>>> import numpy as np
>>> from numpy import linalg as LA
>>> np.set_printoptions(precision=2, suppress=True, linewidth=200)
>>> out = np.array([[-1, 3, 0], [1, 2, 0], [-5, 0, 0]])
>>> J = np.triu(out)
>>> J
array([[-1,  3,  0],
       [ 0,  2,  0],
       [ 0,  0,  0]])
>>> LA.cond(J) > 100
np.True_
>>> LA.matrix_rank(J, rtol=0.1)
np.int64(2)
>>> [round(float(x), 2) for x in LA.svd(J, compute_uv=False)[:3]]
[3.7, 0.54, 0.0]
>>> np.argsort(-LA.norm(J, axis=0).round(6), kind="stable")[:3]
array([1, 0, 2])
>>> left, s, VT = LA.svd(J)
>>> vecs = VT[:(s > 1e-8).sum()]
>>> rng = np.random.default_rng(355471)
>>> x0 = J[2] + -2 * J[0] + rng.integers(2) * np.eye(3)[0]
>>> x0
array([ 3., -6.,  0.])
>>> np.allclose(vecs.T @ vecs @ x0, x0)
True
>>> np.round(vecs.T @ vecs, 2) + 0
array([[1., 0., 0.],
       [0., 1., 0.],
       [0., 0., 0.]])
>>> round(np.trace(LA.pinv(J) @ J), 2)
np.float64(2.0)
>>> np.allclose(J[:-1].T @ LA.lstsq(J[:-1].T, J[-1])[0], J[-1])
True
>>> LA.lstsq(J[:-1].T, J[-1])[2]
np.int32(2)
>>> P = np.triu(np.array([[1, 1, 0], [2, -3, 2], [1, 2, 0]]), 1) + np.eye(3)
>>> out = P @ J @ LA.inv(P)
>>> round(float(LA.det(out)), 2)
0.0
>>> P @ J - J @ P
array([[ 0.,  3., -6.],
       [ 0.,  0., -4.],
       [ 0.,  0.,  0.]])
>>> np.poly(out)
array([ 1., -1., -2.,  0.])
>>> LA.matrix_rank(out)
np.int64(2)
>>> LA.matrix_rank(J - J[0, 0] * np.eye(3))
np.int64(2)
>>> np.prod(np.diag(J)), round(float(LA.det(J)), 2)
(np.int64(0), 0.0)
>>> [int(LA.matrix_rank(LA.matrix_power(J, p))) for p in range(1, 4)]
[2, 2, 2]
>>> J @ J
array([[1, 3, 0],
       [0, 4, 0],
       [0, 0, 0]])
>>> np.sort(LA.eigvals(J))
array([-1.,  0.,  2.])
>>> feats = np.loadtxt("w.csv", delimiter=",")
>>> feats
array([[ 8.33, -1.  ,  5.75],
       [-9.53, -1.  , -0.95],
       [ 2.83, -1.  ,  3.69],
       [ 6.42, -1.  ,  5.03],
       [ 9.12, -1.  ,  6.05],
       [15.65, -1.  ,  8.49],
       [-7.09, -1.  , -0.03],
       [ 9.56, -1.  ,  6.21],
       [-7.31, -1.  , -0.12],
       [11.95, -1.  ,  7.1 ],
       [ 0.52, -1.  ,  2.82],
       [15.01, -1.  ,  8.25]])
>>> LA.lstsq(feats[:-1].T, feats[-1])[2]
np.int32(2)
>>> np.allclose(feats[:-1].T @ LA.lstsq(feats[:-1].T, feats[-1])[0], feats[-1])
True
>>> np.unique(feats.round(6), axis=0).shape
(12, 3)
>>> E = np.load("run7.npy")
>>> E
array([[-0.47,  0.29,  0.43,  0.71],
       [ 0.61, -0.28,  0.74,  0.08],
       [-0.58, -0.77,  0.2 , -0.18],
       [ 0.27, -0.49, -0.48,  0.67]])
>>> x0 = np.array([-1, 1, 3, 3])
>>> target = E @ x0
>>> target
array([ 4.19,  1.55, -0.15, -0.18])
>>> LA.solve(E, target)
array([-1.,  1.,  3.,  3.])
>>> np.round(LA.solve(E.T, E[1]), 2) + 0
array([0., 1., 0., 0.])
>>> out = E / LA.norm(E, axis=1, keepdims=True)
>>> cov = out @ out.T
>>> LA.norm(out, axis=1)
array([1., 1., 1., 1.])
>>> (np.abs(cov) > 0.9).astype(int)
array([[1, 0, 0, 0],
       [0, 1, 0, 0],
       [0, 0, 1, 0],
       [0, 0, 0, 1]])
>>> cov[1].round(2) + 0
array([0., 1., 0., 0.])
>>> cov.round(2) + 0
array([[1., 0., 0., 0.],
       [0., 1., 0., 0.],
       [0., 0., 1., 0.],
       [0., 0., 0., 1.]])
>>> np.argwhere(np.triu(np.abs(cov) > 0.95, 1))
array([], shape=(0, 2), dtype=int64)
>>> def softmax(z):
...     e = np.exp(z - z.max(axis=-1, keepdims=True))
...     return e / e.sum(axis=-1, keepdims=True)
... 
>>> softmax(E).sum(axis=1)
array([1., 1., 1., 1.])
>>> scores = E @ E.T / np.sqrt(4)
>>> softmax(scores).round(6).argmax(axis=1)
array([0, 1, 2, 3])
>>> softmax(scores)
array([[0.35, 0.22, 0.22, 0.22],
       [0.22, 0.35, 0.22, 0.22],
       [0.22, 0.22, 0.35, 0.22],
       [0.22, 0.22, 0.22, 0.35]])
>>> r0 = np.array([0, 7, 6, 1])
>>> out = E + np.outer(r0, np.eye(4)[2])
>>> LA.matrix_rank(out - E)
np.int64(1)
>>> out
array([[-0.47,  0.29,  0.43,  0.71],
       [ 0.61, -0.28,  7.74,  0.08],
       [-0.58, -0.77,  6.2 , -0.18],
       [ 0.27, -0.49,  0.52,  0.67]])
>>> LA.matrix_rank(LA.inv(out) - LA.inv(E), tol=1e-8)
np.int64(1)
>>> idx = rng.permutation(4)
>>> idx
array([2, 1, 3, 0])
>>> out = E[idx][:, idx]
>>> out
array([[ 0.2 , -0.77, -0.18, -0.58],
       [ 0.74, -0.28,  0.08,  0.61],
       [-0.48, -0.49,  0.67,  0.27],
       [ 0.43,  0.29,  0.71, -0.47]])
>>> np.diag(out)
array([ 0.2 , -0.28,  0.67, -0.47])
>>> round(np.trace(out), 2)
np.float64(0.12)
>>> K = np.load("block2.npy")
>>> K
array([[-25,   3,   2,   3],
       [  0, -15,   6,   2],
       [  0,   6,  36,   3],
       [  5,   5,   7,  37]])
>>> LA.matrix_power(K, 3)
array([[-15760,   3921,   3254,   3693],
       [    60,  -2885,   7120,   3286],
       [   780,   7203,  51201,  12933],
       [  5575,   8056,  30863,  54522]])
>>> K @ K
array([[ 640,  -93,   61,   48],
       [  10,  271,  140,   62],
       [  15,  141, 1353,  231],
       [  60,  167,  551, 1415]])
>>> x0 = np.array([2, -5, -1, 1])
>>> target = K @ x0
>>> coef, lr = np.zeros(4), 1 / LA.norm(K, 2) ** 2
>>> for i in range(20):
...     coef -= lr * K.T @ (K @ coef - target)
...     if i % 5 == 0: print(i, round(LA.norm(K @ coef - target), 2))
... 
0 78.36
5 30.55
10 14.63
15 7.08
>>> np.round(LA.cond(K), 2)
np.float64(2.72)
>>> t = np.radians(120)
>>> Rm = np.eye(4)
>>> Rm[0, 0] = Rm[3, 3] = np.cos(t)
>>> Rm[0, 3], Rm[3, 0] = -np.sin(t), np.sin(t)
>>> Rm
array([[-0.5 ,  0.  ,  0.  , -0.87],
       [ 0.  ,  1.  ,  0.  ,  0.  ],
       [ 0.  ,  0.  ,  1.  ,  0.  ],
       [ 0.87,  0.  ,  0.  , -0.5 ]])
>>> out = K @ Rm.T
>>> np.allclose(K @ K.T, out @ out.T)
True
>>> out
array([[  9.9 ,   3.  ,   2.  , -23.15],
       [ -1.73, -15.  ,   6.  ,  -1.  ],
       [ -2.6 ,   6.  ,  36.  ,  -1.5 ],
       [-34.54,   5.  ,   7.  , -14.17]])
>>> np.round(LA.det(Rm), 2), np.round(np.trace(Rm), 2)
(np.float64(1.0), np.float64(1.0))
